>>> import numpy as np
>>> np.set_printoptions(precision=3, suppress=True, linewidth=140, legacy="1.25")
>>> tidy = lambda a: np.round(a, 3) + 0
>>> r0 = np.array([0, -1, 2, -2, -1, 2, 0, 2, 2])
>>> m1 = np.array([np.roll(r0, i) for i in range(9)])
>>> m1
array([[ 0, -1,  2, -2, -1,  2,  0,  2,  2],
       [ 2,  0, -1,  2, -2, -1,  2,  0,  2],
       [ 2,  2,  0, -1,  2, -2, -1,  2,  0],
       [ 0,  2,  2,  0, -1,  2, -2, -1,  2],
       [ 2,  0,  2,  2,  0, -1,  2, -2, -1],
       [-1,  2,  0,  2,  2,  0, -1,  2, -2],
       [-2, -1,  2,  0,  2,  2,  0, -1,  2],
       [ 2, -2, -1,  2,  0,  2,  2,  0, -1],
       [-1,  2, -2, -1,  2,  0,  2,  2,  0]])
>>> O, evecs = np.linalg.qr(m1[:, :1])[0], np.linalg.qr(m1[:, 1:])[0]
>>> sig = np.linalg.svd(O.T @ evecs, compute_uv=False)
>>> tidy(np.linalg.norm(O @ O.T - evecs @ evecs.T, 2))
1.0
>>> r0, g = m1[1], m1[6]
>>> r0 @ r0
22
>>> pr = (r0 @ g) / (r0 @ r0) * r0
>>> np.outer(r0, g)
array([[-4, -2,  4,  0,  4,  4,  0, -2,  4],
       [ 0,  0,  0,  0,  0,  0,  0,  0,  0],
       [ 2,  1, -2,  0, -2, -2,  0,  1, -2],
       [-4, -2,  4,  0,  4,  4,  0, -2,  4],
       [ 4,  2, -4,  0, -4, -4,  0,  2, -4],
       [ 2,  1, -2,  0, -2, -2,  0,  1, -2],
       [-4, -2,  4,  0,  4,  4,  0, -2,  4],
       [ 0,  0,  0,  0,  0,  0,  0,  0,  0],
       [-4, -2,  4,  0,  4,  4,  0, -2,  4]])
>>> np.linalg.matrix_rank(np.outer(r0, g))
1
>>> tidy(np.linalg.norm(r0 + g) ** 2 + np.linalg.norm(r0 - g) ** 2)
88.0
>>> m1 @ (-1.0) ** np.arange(9)
array([ 2.,  2.,  2., -2.,  6., -8.,  4.,  0., -2.])
>>> tidy(np.sort(np.abs(np.fft.fft(m1[0])))), tidy(np.sort(np.linalg.svd(m1, compute_uv=False)))
(array([1.951, 1.951, 3.304, 3.304, 4.   , 4.927, 4.927, 7.211, 7.211]), array([1.951, 1.951, 3.304, 3.304, 4.   , 4.927, 4.927, 7.211, 7.211]))
>>> print(tidy(np.fft.fft(m1[0])))
[ 4.   +0.j     1.521+4.686j -1.819-0.706j -5.   +5.196j  3.298-0.196j  3.298+0.196j -5.   -5.196j -1.819+0.706j  1.521-4.686j]
>>> r0 = np.array([1, -1, 0])
>>> np.array([np.convolve(row, r0, "same") for row in m1])
array([[-1,  3, -4,  1,  3, -2,  2,  0, -2],
       [-2, -1,  3, -4,  1,  3, -2,  2, -2],
       [ 0, -2, -1,  3, -4,  1,  3, -2,  0],
       [ 2,  0, -2, -1,  3, -4,  1,  3, -2],
       [-2,  2,  0, -2, -1,  3, -4,  1,  1],
       [ 3, -2,  2,  0, -2, -1,  3, -4,  2],
       [ 1,  3, -2,  2,  0, -2, -1,  3, -2],
       [-4,  1,  3, -2,  2,  0, -2, -1,  1],
       [ 3, -4,  1,  3, -2,  2,  0, -2,  0]])
>>> np.convolve(m1[3], r0)
array([ 0,  2,  0, -2, -1,  3, -4,  1,  3, -2,  0])
>>> data = np.loadtxt("data.csv", delimiter=",")
>>> data
array([[ 1.24 ,  5.83 ,  1.76 ],
       [-1.465,  5.325,  4.465],
       [ 0.174,  5.67 ,  2.826],
       [-1.227,  6.79 ,  4.227],
       [ 1.365,  6.136,  1.635],
       [-0.644,  6.505,  3.644],
       [-1.102,  6.627,  4.102],
       [ 0.382,  5.525,  2.618],
       [-1.181,  5.986,  4.181],
       [ 1.003,  5.84 ,  1.997],
       [ 1.764,  5.419,  1.236],
       [-1.517,  6.915,  4.517],
       [ 0.621,  5.637,  2.379],
       [-0.59 ,  6.587,  3.59 ],
       [ 0.896,  6.826,  2.104],
       [-0.691,  4.8  ,  3.691]])
>>> D = np.linalg.norm(data[:, None] - data[None], axis=-1)
>>> np.flatnonzero(D[15] < D.mean() / 2)
array([15])
>>> D.shape
(16, 16)
>>> D[15].round(6).argsort(kind="stable")[:4]
array([15,  1,  8,  2])
>>> (D + 1e9 * np.eye(16)).round(6).argmin(axis=1)
array([ 9,  8,  7,  6,  0, 13,  3,  2,  6,  0,  0,  3,  7,  5,  4,  1])
>>> mat = np.loadtxt("layer1.csv", delimiter=",")
>>> mat
array([[ -5.,   3.,   1.],
       [  3.,  17.,   1.],
       [  0.,   2., -12.]])
>>> x0 = np.array([9, -2, 6])
>>> rhs = mat @ x0
>>> b, lr = np.zeros(3), 1 / np.linalg.norm(mat, 2) ** 2
>>> for i in range(250):
...     b -= lr * mat.T @ (mat @ b - rhs)
...     if i % 50 == 0: print(i, round(np.linalg.norm(mat @ b - rhs), 3))
... 
0 58.567
50 0.304
100 0.002
150 0.0
200 0.0
>>> tidy(b)
array([ 9., -2.,  6.])
>>> tidy(np.linalg.cond(mat))
3.24
>>> rng = np.random.default_rng(63)
>>> Y = mat + rng.integers(-2, 3, (3, 2)) @ rng.integers(-2, 3, (2, 3))
>>> Y
array([[ -5.,   3.,   1.],
       [  1.,  19.,  -5.],
       [  2.,   0., -10.]])
>>> np.abs(Y - mat).sum(axis=1)
array([ 0., 10.,  6.])
>>> tidy(np.linalg.svd(Y - mat, compute_uv=False))
array([7.322, 1.545, 0.   ])
>>> Y - mat
array([[ 0.,  0.,  0.],
       [-2.,  2., -6.],
       [ 2., -2.,  2.]])
